$ python -q
>>> import numpy as np
>>> np.set_printoptions(suppress=True, linewidth=200)
>>> rnd = lambda a: np.round(a, 2) + 0
>>> feats = np.load("case15.npy")
>>> feats
array([[18, 12, 16, 15,  3,  6,  6, 10],
       [12,  4, 10,  9, 12, 10,  6,  7],
       [16, 10,  6,  6, 11, 10,  7,  8],
       [15,  9,  6, 14, 13,  5,  4,  8],
       [ 3, 12, 11, 13,  0,  7,  5, 14],
       [ 6, 10, 10,  5,  7, 14,  1, 10],
       [ 6,  6,  7,  4,  5,  1,  2, 10],
       [10,  7,  8,  8, 14, 10, 10, 16]])
>>> x = np.array([1, 0, 2, 1, 2, 2, 1, 2])
>>> feats @ (2 * x)
array([218, 210, 198, 194, 170, 188, 116, 248])
>>> np.linalg.norm(feats @ x) <= np.linalg.norm(feats, 2) * np.linalg.norm(x) + 1e-9
np.True_
>>> feats @ np.ones(8)
array([86., 70., 74., 74., 65., 63., 41., 83.])
>>> feats @ x
array([109, 105,  99,  97,  85,  94,  58, 124])
>>> (feats * x).sum(axis=1)
array([109, 105,  99,  97,  85,  94,  58, 124])
>>> feats * x
array([[18,  0, 32, 15,  6, 12,  6, 20],
       [12,  0, 20,  9, 24, 20,  6, 14],
       [16,  0, 12,  6, 22, 20,  7, 16],
       [15,  0, 12, 14, 26, 10,  4, 16],
       [ 3,  0, 22, 13,  0, 14,  5, 28],
       [ 6,  0, 20,  5, 14, 28,  1, 20],
       [ 6,  0, 14,  4, 10,  2,  2, 20],
       [10,  0, 16,  8, 28, 20, 10, 32]])
>>> feats @ np.eye(8)[4]
array([ 3., 12., 11., 13.,  0.,  7.,  5., 14.])
>>> (feats @ x).argmax()
np.int64(7)
>>> W0 = np.loadtxt("out17.csv", delimiter=",")
>>> rnd(W0)
array([[0.16, 0.14, 0.18, 0.18, 0.1 , 0.16, 0.1 ],
       [0.21, 0.21, 0.21, 0.12, 0.16, 0.02, 0.07],
       [0.21, 0.15, 0.21, 0.1 , 0.15, 0.18, 0.  ],
       [0.28, 0.03, 0.  , 0.28, 0.16, 0.16, 0.09],
       [0.39, 0.04, 0.26, 0.13, 0.09, 0.  , 0.09],
       [0.35, 0.09, 0.13, 0.  , 0.  , 0.35, 0.09],
       [0.19, 0.26, 0.07, 0.19, 0.04, 0.11, 0.15]])
>>> O, evecs = np.linalg.qr(W0[:, :2])[0], np.linalg.qr(W0[:, 2:])[0]
>>> s = np.linalg.svd(O.T @ evecs, compute_uv=False)
>>> rnd(np.degrees(np.arccos(s.clip(0, 1))))
array([ 8.34, 72.04])
>>> (s > 0.9).sum()
np.int64(1)
>>> rnd(s)
array([0.99, 0.31])
>>> rnd(np.linalg.norm(O @ O.T - evecs @ evecs.T, 2))
np.float64(1.0)
>>> u = np.array([0, 5, 5, 2, 0, 2, 0])
>>> other = W0 + np.outer(u, np.eye(7)[5])
>>> rnd(other)
array([[0.16, 0.14, 0.18, 0.18, 0.1 , 0.16, 0.1 ],
       [0.21, 0.21, 0.21, 0.12, 0.16, 5.02, 0.07],
       [0.21, 0.15, 0.21, 0.1 , 0.15, 5.18, 0.  ],
       [0.28, 0.03, 0.  , 0.28, 0.16, 2.16, 0.09],
       [0.39, 0.04, 0.26, 0.13, 0.09, 0.  , 0.09],
       [0.35, 0.09, 0.13, 0.  , 0.  , 2.35, 0.09],
       [0.19, 0.26, 0.07, 0.19, 0.04, 0.11, 0.15]])
>>> np.linalg.matrix_rank(other - W0)
np.int64(1)
>>> x = np.array([2, 0, 2, -1, 0, 0, -1])
>>> target = W0 @ x
>>> b, lr = np.zeros(7), 1 / np.linalg.norm(W0, 2) ** 2
>>> for i in range(5):
...     b -= lr * W0.T @ (W0 @ b - target)
...     if i % 1 == 0: print(i, round(np.linalg.norm(W0 @ b - target), 2))
... 
0 0.7
1 0.65
2 0.61
3 0.56
4 0.52
>>> rnd(b)
array([1.23, 0.25, 1.04, 0.  , 0.27, 0.39, 0.12])
>>> rnd(np.linalg.cond(W0))
np.float64(33.28)
>>> A = np.load("dump.npy")
>>> A
array([[-0.09, -3.07,  0.99,  2.28,  3.06,  0.01],
       [ 3.43, -0.94,  0.59,  0.34,  3.39,  0.61],
       [-3.5 , -2.45,  0.  ,  0.71,  1.85, -1.67],
       [ 2.09,  2.98, -0.49,  2.91,  1.05, -1.39],
       [-1.31, -0.02,  0.77, -1.56,  4.36,  1.12],
       [-1.49, -0.77, -0.06, -0.59, -2.25,  4.09],
       [ 0.51, -0.32,  1.75,  0.91, -2.52, -3.8 ],
       [-1.17,  0.11,  0.31, -2.45, -0.94, -4.08],
       [-2.35,  0.51,  1.15,  0.49,  2.09, -3.65],
       [ 3.79,  0.31,  0.74, -0.65, -1.38, -2.77],
       [ 0.39,  1.47,  0.35, -1.3 ,  1.08,  4.44],
       [-2.69, -0.73,  2.  , -2.09,  0.89,  2.85]])
>>> other = np.c_[A[:, :3] @ np.array([[-1, -3, -4], [-3, 5, 5], [-1, -4, -4]]), np.array([3, 0, 1, 3, 1, 1, 3, 2, 1, 1, 2, 0])]
>>> rnd(other)
array([[  8.31, -19.04, -18.95,   3.  ],
       [ -1.2 , -17.35, -20.78,   0.  ],
       [ 10.85,  -1.75,   1.75,   1.  ],
       [-10.54,  10.59,   8.5 ,   3.  ],
       [  0.6 ,   0.75,   2.06,   1.  ],
       [  3.86,   0.86,   2.35,   1.  ],
       [ -1.3 , -10.13, -10.64,   3.  ],
       [  0.53,   2.82,   3.99,   2.  ],
       [ -0.33,   5.  ,   7.35,   1.  ],
       [ -5.46, -12.78, -16.57,   1.  ],
       [ -5.15,   4.78,   4.39,   2.  ],
       [  2.88,  -3.58,  -0.89,   0.  ]])
>>> np.linalg.matrix_rank(np.c_[A, other])
np.int64(7)
>>> W = np.array([[2, 2, 0, 2, 2, 1],
...     [0, 0, 0, 1, 1, 1],
...     [1, 1, 0, 0, 2, 1],
...     [1, 0, 1, 1, 1, 1],
...     [0, 2, 0, 0, 0, 0],
...     [2, 2, 0, 0, 0, 1]])
>>> b = np.array([3, 0, -2, 1, -3, 1])
>>> hid = np.maximum(A @ W + b, 0)
>>> (hid > 0).astype(int)
array([[1, 1, 1, 1, 0, 1],
       [1, 1, 0, 1, 1, 1],
       [0, 0, 0, 0, 0, 0],
       [1, 1, 1, 1, 1, 1],
       [1, 1, 0, 0, 0, 0],
       [1, 1, 0, 0, 0, 1],
       [0, 0, 0, 1, 1, 1],
       [0, 0, 0, 0, 0, 0],
       [0, 0, 0, 0, 0, 0],
       [1, 1, 0, 1, 1, 1],
       [1, 1, 0, 1, 0, 1],
       [1, 1, 0, 0, 0, 1]])
>>> cent = np.array([[0, 1, -1], [0, 2, 2], [1, 2, -2], [-2, 1, -1], [1, 2, 0], [0, 1, 1]])
>>> (hid @ cent).round(6).argmax(axis=1)
array([1, 1, 0, 1, 1, 1, 1, 0, 0, 1, 1, 1])
>>> proj = A @ np.linalg.solve(A.T @ A, A.T)
>>> np.trace(proj)
np.float64(6.0)
>>> np.allclose(proj @ proj, proj)
True
>>> rnd(np.diag(proj))
array([0.58, 0.53, 0.43, 0.66, 0.44, 0.36, 0.63, 0.5 , 0.48, 0.46, 0.36, 0.57])
>>> rnd(proj @ A[:, 5])
array([ 0.01,  0.61, -1.67, -1.39,  1.12,  4.09, -3.8 , -4.08, -3.65, -2.77,  4.44,  2.85])
>>> x = np.array([2, -1, 2, 1, 0, -2])
>>> target = A @ x
>>> rnd(np.linalg.pinv(A) @ A)
array([[1., 0., 0., 0., 0., 0.],
       [0., 1., 0., 0., 0., 0.],
       [0., 0., 1., 0., 0., 0.],
       [0., 0., 0., 1., 0., 0.],
       [0., 0., 0., 0., 1., 0.],
       [0., 0., 0., 0., 0., 1.]])
>>> rnd(np.linalg.lstsq(A, target)[0])
array([ 2., -1.,  2.,  1.,  0., -2.])
>>> rnd(target)
array([  7.13,   8.1 ,  -0.5 ,   5.91,  -4.86, -11.1 ,  13.35,   3.88,   4.88,  13.64, -10.17,  -8.44])
>>> rng = np.random.default_rng(97087)
>>> target = target + 0.3 * rng.normal(size=12)
>>> rnd(target)
array([  6.73,   7.8 ,  -0.62,   6.08,  -4.85, -10.98,  13.42,   4.61,   4.48,  13.4 , -10.04,  -8.58])
>>> b, *_ = np.linalg.lstsq(A, target)
>>> rnd(np.linalg.norm(target - A @ b))
np.float64(0.71)
>>> b.round()
array([ 2., -1.,  2.,  1., -0., -2.])
>>> [round(float(np.linalg.norm(np.linalg.solve(A.T @ A + lam * np.eye(6), A.T @ target))), 2) for lam in (0, 1, 10, 100)]
[3.65, 3.52, 2.89, 1.42]
>>> m1 = np.load("layer18.npy")
>>> m1
array([[-1.94, -0.12, -0.6 , -0.89, -1.56, -2.11],
       [-0.08,  1.15,  1.79, -1.41,  3.9 ,  2.79],
       [-5.26, -1.97,  0.14, -3.02, -1.83, -1.81],
       [-2.5 , -0.14, -1.27,  0.96,  0.13,  3.19],
       [ 1.96,  0.33, -0.02, -2.2 ,  0.21, -1.4 ],
       [-0.12, -0.07, -2.03,  2.18,  0.01, -3.18],
       [-2.63,  1.12,  1.64, -2.24,  2.57, -1.85],
       [-0.97, -1.12, -3.32,  0.67,  0.61, -3.31],
       [ 0.41, -3.02,  0.72,  2.59,  5.4 ,  0.71],
       [-2.44, -2.6 , -0.4 ,  0.56,  0.64,  0.7 ],
       [ 1.82,  2.7 ,  3.74, -3.25,  1.16, -0.19],
       [-1.9 , -1.6 , -0.62,  0.67, -0.44,  6.8 ],
       [ 1.89, -0.25, -0.47, -1.45,  3.84, -2.46],
       [-3.41,  1.58,  3.47,  0.87, -0.39, -1.17],
       [-1.84, -3.68,  2.07,  0.66,  0.13,  3.86],
       [ 0.65,  2.27,  1.13, -2.9 , -1.58,  0.24],
       [-0.36, -1.36, -3.19, -1.25,  0.4 , -2.74],
       [-4.21,  2.38, -0.33,  2.44, -0.67,  4.15],
       [ 2.15,  0.04,  0.35, -3.08, -2.47, -4.5 ],
       [-1.74, -3.32,  0.11, -2.28,  1.5 , -4.39],
       [-2.8 ,  1.93, -2.06,  0.15, -0.59,  6.46],
       [ 3.2 ,  2.2 ,  2.  ,  0.15, -0.89, -6.28],
       [-0.83,  1.13,  0.94,  0.03,  3.91, -1.77],
       [ 0.74, -0.68,  0.4 ,  2.06,  0.16,  4.95],
       [ 3.64,  2.47, -0.24, -1.1 ,  1.06, -4.18],
       [ 5.12, -1.78,  1.24, -0.05,  1.94,  3.62],
       [ 0.24,  2.14, -0.67, -0.55, -2.27, -0.04],
       [ 3.49,  1.95,  3.44,  3.95,  2.08,  3.59],
       [ 1.71, -0.07,  0.73, -2.96,  0.21, -7.39],
       [ 0.45, -1.34,  0.34, -3.84,  3.43, -0.85],
       [-1.66,  0.61,  0.03, -4.97,  1.7 , -2.9 ],
       [-2.88,  0.4 ,  0.04, -0.63,  0.9 ,  2.75],
       [ 2.74, -3.13, -0.59, -1.57,  3.01, -3.64],
       [-0.6 ,  1.77,  5.36, -1.86, -6.09,  0.1 ]])
>>> Xs = m1 - m1.mean(axis=0)
>>> evecs = np.linalg.svd(Xs)[2][:1]
>>> other = Xs - Xs @ evecs.T @ evecs
>>> rnd(other.std(axis=0))
array([2.21, 1.85, 1.83, 1.63, 2.21, 0.73])
>>> Xs = (m1 - m1.mean(axis=0)) / m1.std(axis=0)
>>> np.argwhere(np.abs(Xs) > 2)
array([[ 2,  0],
       [ 7,  2],
       [ 8,  4],
       [11,  5],
       [25,  0],
       [27,  3],
       [28,  5],
       [30,  3],
       [33,  2],
       [33,  4]])
>>> rnd(Xs.std(axis=0))
array([1., 1., 1., 1., 1., 1.])
>>> b = np.linalg.lstsq(np.delete(Xs, 1, axis=1), Xs[:, 1])[0]
>>> rnd(1 - np.var(Xs[:, 1] - np.delete(Xs, 1, axis=1) @ b))
np.float64(0.18)
>>> rnd(b)
array([ 0.13,  0.26,  0.01, -0.29,  0.02])
>>> M = np.loadtxt("w.csv", delimiter=",")
>>> M
array([[ 15.,   2., -13.,   6.],
       [  7.,  10.,   0.,  -7.],
       [ 26.,  16., -18.,   0.],
       [ 26.,  16., -13.,  -5.]])
>>> O, evecs = np.linalg.qr(M[:, :3])[0], np.linalg.qr(M[:, 3:])[0]
>>> s = np.linalg.svd(O.T @ evecs, compute_uv=False)
>>> rnd(np.degrees(np.arccos(s.clip(0, 1))))
array([1.99])
>>> (s > 0.9).sum()
np.int64(1)
>>> other = M[0, 0] * M[1:] - np.outer(M[1:, 0], M[0])
>>> other
array([[   0.,  136.,   91., -147.],
       [   0.,  188.,   68., -156.],
       [   0.,  188.,  143., -231.]])
>>> np.linalg.matrix_rank(other), np.linalg.matrix_rank(M)
(np.int64(3), np.int64(4))
>>> rnd(M[:, 0] / M[0, 0])
array([1.  , 0.47, 1.73, 1.73])
>>> np.flatnonzero(~other.round(6).any(axis=1))
array([], dtype=int64)
>>> np.argsort(-np.linalg.norm(other, axis=0).round(6), kind="stable")[:3]
array([3, 1, 2])
>>> np.linalg.matrix_rank(other, rtol=0.1)
np.int64(2)
>>> U, s, VT = np.linalg.svd(M)
>>> rnd(s)
array([52.79, 14.86,  2.56,  0.24])
>>> np.argmax(s[:-1] / (s[1:] + 1e-6)) + 1
np.int64(3)
>>> other = U[:, :3] @ np.diag(s[:3]) @ VT[:3]
>>> rnd(np.linalg.norm(M - other) / np.linalg.norm(M))
np.float64(0.0)
>>> rnd(other)
array([[ 14.96,   1.96, -13.09,   5.91],
       [  6.95,   9.95,  -0.11,  -7.11],
       [ 26.01,  16.01, -17.98,   0.02],
       [ 26.02,  16.03, -12.94,  -4.94]])
>>> K = np.loadtxt("test13.csv", delimiter=",")
>>> rnd(K)
array([[ 0.88, -0.09,  0.12, -0.1 , -0.11,  0.18, -0.08,  0.15],
       [-0.09,  0.94,  0.09, -0.07, -0.08,  0.13, -0.06,  0.11],
       [ 0.12,  0.09,  0.89,  0.1 ,  0.11, -0.17,  0.08, -0.15],
       [-0.1 , -0.07,  0.1 ,  0.92, -0.09,  0.15, -0.07,  0.13],
       [-0.11, -0.08,  0.11, -0.09,  0.9 ,  0.17, -0.07,  0.14],
       [ 0.18,  0.13, -0.17,  0.15,  0.17,  0.73,  0.12, -0.23],
       [-0.08, -0.06,  0.08, -0.07, -0.07,  0.12,  0.95,  0.1 ],
       [ 0.15,  0.11, -0.15,  0.13,  0.14, -0.23,  0.1 ,  0.81]])
>>> x = np.array([2, 1, 0, 2, 1, 0, 2, 2])
>>> h1 = np.maximum(K @ x, 0)
>>> rnd(h1)
array([1.5 , 0.64, 0.48, 1.59, 0.54, 0.74, 1.67, 2.63])
>>> rnd(np.maximum(K @ x, 0) - np.maximum(-K @ x, 0))
array([1.5 , 0.64, 0.48, 1.59, 0.54, 0.74, 1.67, 2.63])
>>> rnd(K.T @ h1)
array([1.5 , 0.64, 0.48, 1.59, 0.54, 0.74, 1.67, 2.63])
>>> rnd(np.tanh(K @ x))
array([0.91, 0.56, 0.45, 0.92, 0.5 , 0.63, 0.93, 0.99])
>>> np.flatnonzero(h1 > 1e-9)
array([0, 1, 2, 3, 4, 5, 6, 7])
>>> E = np.loadtxt("m.csv", delimiter=",")
>>> rnd(E)
array([[-0.38,  0.78],
       [-0.31,  0.14],
       [ 0.19,  0.53],
       [ 0.25,  0.13],
       [-0.81, -0.25]])
>>> rnd(np.linalg.norm(E) ** 2 / np.linalg.norm(E, 2) ** 2)
np.float64(2.0)
>>> rnd(E[1] @ E[0])
np.float64(0.23)
>>> rnd(np.linalg.norm(E[1], 1)), rnd(np.linalg.norm(E[1], np.inf))
(np.float64(0.45), np.float64(0.31))
>>> rnd(np.linalg.norm(E, 2))
np.float64(1.0)
>>> rnd(np.linalg.norm(E, "nuc"))
np.float64(2.0)
